$ python -q
>>> import numpy as np
>>> np.set_printoptions(suppress=True, linewidth=200)
>>> rnd = lambda a: np.round(a, 2) + 0
>>> K = np.array([[-1.54, 3.96, 1.32, -1.1, -2.64, 4.4, -0.88, -1.54],
...     [-0.35, 0.9, 0.3, -0.25, -0.6, 1.0, -0.2, -0.35],
...     [0.56, -1.44, -0.48, 0.4, 0.96, -1.6, 0.32, 0.56],
...     [1.47, -3.78, -1.26, 1.05, 2.52, -4.2, 0.84, 1.47],
...     [-0.07, 0.18, 0.06, -0.05, -0.12, 0.2, -0.04, -0.07],
...     [1.19, -3.06, -1.02, 0.85, 2.04, -3.4, 0.68, 1.19],
...     [-0.21, 0.54, 0.18, -0.15, -0.36, 0.6, -0.12, -0.21]])
>>> # column 7 repeats column 0
>>> vec = np.array([9, 7, 7, 9, 0, 4, 5, 8])
>>> h = np.maximum(K @ vec, 0)
>>> K * (h > 1e-9)[:, None]
array([[-1.54,  3.96,  1.32, -1.1 , -2.64,  4.4 , -0.88, -1.54],
       [-0.35,  0.9 ,  0.3 , -0.25, -0.6 ,  1.  , -0.2 , -0.35],
       [ 0.  , -0.  , -0.  ,  0.  ,  0.  , -0.  ,  0.  ,  0.  ],
       [ 0.  , -0.  , -0.  ,  0.  ,  0.  , -0.  ,  0.  ,  0.  ],
       [-0.07,  0.18,  0.06, -0.05, -0.12,  0.2 , -0.04, -0.07],
       [ 0.  , -0.  , -0.  ,  0.  ,  0.  , -0.  ,  0.  ,  0.  ],
       [-0.21,  0.54,  0.18, -0.15, -0.36,  0.6 , -0.12, -0.21]])
>>> rnd(np.tanh(K @ vec))
array([ 1.  ,  1.  , -1.  , -1.  ,  0.56, -1.  ,  0.96])
>>> rnd(K.T @ h)
array([-23.25,  59.79,  19.93, -16.61, -39.86,  66.43, -13.29, -23.25])
>>> rnd(np.maximum(K @ vec, 0) - np.maximum(-K @ vec, 0))
array([ 14.08,   3.2 ,  -5.12, -13.44,   0.64, -10.88,   1.92])
>>> np.allclose(K[:-1].T @ np.linalg.lstsq(K[:-1].T, K[-1])[0], K[-1])
True
>>> rnd(K @ np.linalg.pinv(K) @ K)
array([[-1.54,  3.96,  1.32, -1.1 , -2.64,  4.4 , -0.88, -1.54],
       [-0.35,  0.9 ,  0.3 , -0.25, -0.6 ,  1.  , -0.2 , -0.35],
       [ 0.56, -1.44, -0.48,  0.4 ,  0.96, -1.6 ,  0.32,  0.56],
       [ 1.47, -3.78, -1.26,  1.05,  2.52, -4.2 ,  0.84,  1.47],
       [-0.07,  0.18,  0.06, -0.05, -0.12,  0.2 , -0.04, -0.07],
       [ 1.19, -3.06, -1.02,  0.85,  2.04, -3.4 ,  0.68,  1.19],
       [-0.21,  0.54,  0.18, -0.15, -0.36,  0.6 , -0.12, -0.21]])
>>> np.linalg.lstsq(K[:-1].T, K[-1])[2]
np.int32(1)
>>> vec = np.array([2, 3, -2, -3, -1, 3, -2, 3])
>>> np.sign((K @ vec).round(6))
array([ 1.,  1., -1., -1.,  1., -1.,  1.])
>>> rnd(np.einsum("ij,j->i", K, vec))
array([ 22.44,   5.1 ,  -8.16, -21.42,   1.02, -17.34,   3.06])
>>> rnd(K @ np.ones(8))
array([ 1.98,  0.45, -0.72, -1.89,  0.09, -1.53,  0.27])
>>> r = np.linalg.matrix_rank(K)
>>> r
np.int64(1)
>>> ns = np.linalg.svd(K)[2][r:].T
>>> [int(np.linalg.matrix_rank(np.delete(K, i, axis=0))) for i in range(7)]
[1, 1, 1, 1, 1, 1, 1]
>>> ns.shape
(8, 7)
>>> np.allclose(K @ ns, 0)
True
>>> np.linalg.matrix_rank(K.T @ K), np.linalg.matrix_rank(K @ K.T)
(np.int64(1), np.int64(1))
>>> A = np.loadtxt("a.csv", delimiter=",")
>>> A
array([[-16.02,  24.1 ,   8.1 ,   8.4 ,  15.98,  39.81,  -7.86,   7.81],
       [  8.03,  -3.97,   8.05,   8.06,  -3.95, -11.97,  -4.03,  -7.97],
       [ -6.02,  20.98,  21.06,  21.2 ,  11.92,  26.96, -15.02,  -3.11],
       [-11.98,  17.78,   5.92,   5.76,  11.9 ,  30.15,  -5.97,   5.97],
       [  6.04,  15.  ,  33.08,  32.99,   5.99,   9.17, -20.97, -14.97]])
>>> left, sv, Vt = np.linalg.svd(A)
>>> rnd(sv)
array([90.14, 51.09,  0.44,  0.11,  0.04])
>>> B = left[:, :2] @ np.diag(sv[:2]) @ Vt[:2]
>>> rnd(np.linalg.norm(A - B, 2)), rnd(sv[2])
(np.float64(0.44), np.float64(0.44))
>>> np.linalg.cond(A) > 100
np.True_
>>> [round(float(x), 2) for x in np.linalg.svd(A, compute_uv=False)[:3]]
[90.14, 51.09, 0.44]
>>> vec = np.array([3, 3, 1, 2, 1, 3, 0, 3])
>>> rnd(A @ vec)
array([207.98, -27.42, 191.81, 155.1 , 150.77])
>>> (A @ vec).argmax()
np.int64(0)
>>> A @ np.eye(8)[1]
array([24.1 , -3.97, 20.98, 17.78, 15.  ])
>>> G = A.T @ A
>>> rnd(np.linalg.svd(A, compute_uv=False) ** 2)
array([8126.01, 2610.3 ,    0.19,    0.01,    0.  ])
>>> rnd(np.diag(G))
array([ 537.36, 1577.86, 1703.27, 1706.48,  590.54, 3448.07,  779.  ,  393.93])
>>> np.allclose(G, G.T)
True
>>> rnd(np.trace(G)), rnd((A ** 2).sum())
(np.float64(10736.52), np.float64(10736.52))
